$ ipython --no-banner

In [1]: import numpy as np

In [2]: from numpy import linalg as LA

In [3]: np.set_printoptions(precision=2, suppress=True, linewidth=100)

In [4]: def rnd(a):
   ...:     return np.round(a, 2) + 0
   ...: 

In [5]: rng = np.random.default_rng(713768)

In [6]: feats = rng.normal(size=(19, 3)) + 10 * np.array([-2, 8, -4])

In [7]: rnd(feats)
Out[7]: 
array([[-21.59,  80.42, -40.27],
       [-19.07,  81.11, -40.59],
       [-19.15,  80.34, -40.08],
       [-19.95,  81.06, -39.38],
       [-20.89,  79.99, -39.62],
       [-20.19,  81.82, -38.93],
       [-21.07,  79.47, -40.67],
       [-20.6 ,  80.3 , -40.05],
       [-20.71,  80.39, -39.61],
       [-18.06,  79.12, -38.36],
       [-19.12,  79.86, -39.91],
       [-19.59,  81.2 , -40.15],
       [-18.54,  80.26, -39.05],
       [-18.7 ,  80.19, -39.26],
       [-17.24,  81.14, -39.77],
       [-20.09,  78.55, -41.01],
       [-20.86,  81.21, -40.22],
       [-20.79,  79.1 , -39.52],
       [-20.44,  79.38, -40.65]])

In [8]: Xs = feats - feats.mean(axis=0)

In [9]: left, sig, vt = LA.svd(Xs, full_matrices=False)

In [10]: LA.matrix_rank(Xs)
Out[10]: np.int64(3)

In [11]: np.abs(vt[0]).argmax()
Out[11]: np.int64(0)

In [12]: rnd(np.abs(vt[-1]))
Out[12]: array([0.28, 0.14, 0.95])

In [13]: rnd(vt[0] * np.sign(vt[0, np.abs(vt[0]).argmax()]))
Out[13]: array([0.93, 0.2 , 0.31])

In [14]: rnd((sig ** 2).sum() ** 2 / (sig ** 4).sum())
Out[14]: np.float64(2.31)

In [15]: C = feats[[16, 8]].astype(float)

In [16]: for _ in range(5):
    ...:     labels = LA.norm(feats[:, None] - C, axis=-1).argmin(axis=1)
    ...:     C = np.array([feats[labels == j].mean(axis=0) for j in range(2)])
    ...: 

In [17]: labels
Out[17]: array([0, 1, 1, 0, 0, 0, 0, 0, 0, 1, 1, 0, 1, 1, 1, 0, 0, 0, 0])

In [18]: np.bincount(labels)
Out[18]: array([12,  7])

In [19]: np.abs(C[1] - C[0]).argmax()
Out[19]: np.int64(0)

In [20]: rnd(C)
Out[20]: 
array([[-20.57,  80.24, -40.01],
       [-18.55,  80.29, -39.57]])

In [21]: P = feats @ LA.solve(feats.T @ feats, feats.T)

In [22]: np.allclose(P @ P, P)
Out[22]: True

In [23]: rnd(np.trace(P))
Out[23]: np.float64(3.0)

In [24]: left, sig, vt = LA.svd(feats)

In [25]: rnd(sig)
Out[25]: array([400.04,   5.1 ,   2.8 ])

In [26]: A2 = left[:, :1] @ np.diag(sig[:1]) @ vt[:1]

In [27]: rnd(np.abs(feats - A2).max())
Out[27]: np.float64(2.62)

In [28]: rnd(LA.norm(feats - A2, 2)), rnd(sig[1])
Out[28]: (np.float64(5.1), np.float64(5.1))

In [29]: rnd(LA.norm(feats - A2) / LA.norm(feats))
Out[29]: np.float64(0.01)

In [30]: LA.matrix_rank(feats, rtol=0.05)
Out[30]: np.int64(1)

In [31]: data = np.load("block17.npy")

In [32]: rnd(data)
Out[32]: 
array([[0.01, 0.11],
       [0.11, 0.99]])

In [33]: ev, evecs = LA.eigh(data)

In [34]: rnd(evecs @ np.diag(ev) @ evecs.T)
Out[34]: 
array([[0.01, 0.11],
       [0.11, 0.99]])

In [35]: np.unique(ev.round(6) + 0, return_counts=True)[1]
Out[35]: array([1, 1])

In [36]: np.abs(evecs[:, -1]).round(6).argmax()
Out[36]: np.int64(1)

In [37]: (ev > 1e-8).sum(), (ev < -1e-8).sum()
Out[37]: (np.int64(1), np.int64(0))

In [38]: r = LA.matrix_rank(data)

In [39]: r
Out[39]: np.int64(1)

In [40]: ns = LA.svd(data)[2][r:].T

In [41]: ns.shape
Out[41]: (2, 1)

In [42]: [int(LA.matrix_rank(np.delete(data, i, axis=0))) for i in range(2)]
Out[42]: [1, 1]

In [43]: [int(LA.matrix_rank(data[:i])) for i in range(1, len(data) + 1)]
Out[43]: [1, 1]

In [44]: def softmax(z):
    ...:     e = np.exp(z - z.max(axis=-1, keepdims=True))
    ...:     return e / e.sum(axis=-1, keepdims=True)
    ...: 

In [45]: rnd(softmax(data[1]))
Out[45]: array([0.29, 0.71])

In [46]: rnd(softmax(data[1] + -1))
Out[46]: array([0.29, 0.71])

In [47]: scores = data @ data.T / np.sqrt(2)

In [48]: softmax(scores).round(6).argmax(axis=1)
Out[48]: array([1, 1])

In [49]: rnd(softmax(scores + np.triu(np.full(scores.shape, -np.inf), 1)))
Out[49]: 
array([[1.  , 0.  ],
       [0.35, 0.65]])

In [50]: rnd(LA.norm(data) ** 2 / LA.norm(data, 2) ** 2)
Out[50]: np.float64(1.0)

In [51]: A2 = np.array([[1], [0]])

In [52]: W0 = np.block([[np.zeros((2, 2)), A2], [A2.T, np.zeros((1, 1))]])

In [53]: W0
Out[53]: 
array([[0., 0., 1.],
       [0., 0., 0.],
       [1., 0., 0.]])

In [54]: # rank 2

In [55]: LA.cond(W0) > 100
Out[55]: np.True_

In [56]: [round(float(x), 2) for x in LA.svd(W0, compute_uv=False)[:3]]
Out[56]: [1.0, 1.0, 0.0]

In [57]: LA.matrix_rank(W0, rtol=0.1)
Out[57]: np.int64(2)

In [58]: P = np.triu(np.array([[3, -4, -3], [1, -4, 1], [-1, -3, 4]]), 1) + np.eye(3)

In [59]: A2 = P @ W0 @ LA.inv(P)

In [60]: LA.matrix_rank(A2)
Out[60]: np.int64(2)

In [61]: np.trace(A2), np.trace(W0)
Out[61]: (np.float64(0.0), np.float64(0.0))

In [62]: rnd(np.poly(A2))
Out[62]: array([ 1.,  0., -1.,  0.])

In [63]: r = LA.matrix_rank(W0)

In [64]: r
Out[64]: np.int64(2)

In [65]: ns = LA.svd(W0)[2][r:].T

In [66]: W0 @ ns
Out[66]: 
array([[0.],
       [0.],
       [0.]])

In [67]: LA.matrix_rank(W0.T @ W0), LA.matrix_rank(W0 @ W0.T)
Out[67]: (np.int64(2), np.int64(2))

In [68]: ns.shape
Out[68]: (3, 1)

In [69]: (LA.matrix_power((W0 != 0) + (W0.T != 0) + np.eye(3), 3) > 0).astype(int)
Out[69]: 
array([[1, 0, 1],
       [0, 1, 0],
       [1, 0, 1]])

In [70]: (W0 != 0).astype(int)
Out[70]: 
array([[0, 0, 1],
       [0, 0, 0],
       [1, 0, 0]])

In [71]: rnd(np.sort(LA.eigvals(W0).real))
Out[71]: array([-1.,  0.,  1.])

In [72]: labels = rng.permutation(3)

In [73]: labels
Out[73]: array([1, 0, 2])

In [74]: A2 = W0[labels][:, labels]

In [75]: np.allclose(A2, W0)
Out[75]: False

In [76]: rnd(LA.det(A2)), rnd(LA.det(W0[labels]))
Out[76]: (np.float64(0.0), np.float64(0.0))

In [77]: np.trace(A2)
Out[77]: np.float64(0.0)

In [78]: J = np.array([[-2, -1, 0, 0, 0, 0],
    ...:     [-3, 2, 0, 0, 0, 0],
    ...:     [-3, -3, 0, 0, 0, 0],
    ...:     [0, 0, -2, -1, 0, 0],
    ...:     [0, 0, -3, 2, 0, 0],
    ...:     [0, 0, -3, -3, 0, 0],
    ...:     [0, 0, 0, 0, -2, -1],
    ...:     [0, 0, 0, 0, -3, 2],
    ...:     [0, 0, 0, 0, -3, -3]])

In [79]: J
Out[79]: 
array([[-2, -1,  0,  0,  0,  0],
       [-3,  2,  0,  0,  0,  0],
       [-3, -3,  0,  0,  0,  0],
       [ 0,  0, -2, -1,  0,  0],
       [ 0,  0, -3,  2,  0,  0],
       [ 0,  0, -3, -3,  0,  0],
       [ 0,  0,  0,  0, -2, -1],
       [ 0,  0,  0,  0, -3,  2],
       [ 0,  0,  0,  0, -3, -3]])

In [80]: P = J @ LA.solve(J.T @ J, J.T)

In [81]: LA.matrix_rank(np.eye(9) - P)
Out[81]: np.int64(3)

In [82]: rnd(LA.eigvalsh(P))
Out[82]: array([0., 0., 0., 1., 1., 1., 1., 1., 1.])

In [83]: np.trace(P)
Out[83]: np.float64(6.0)

In [84]: rnd(P @ J[:, 1])
Out[84]: array([-1.,  2., -3.,  0.,  0.,  0.,  0.,  0.,  0.])
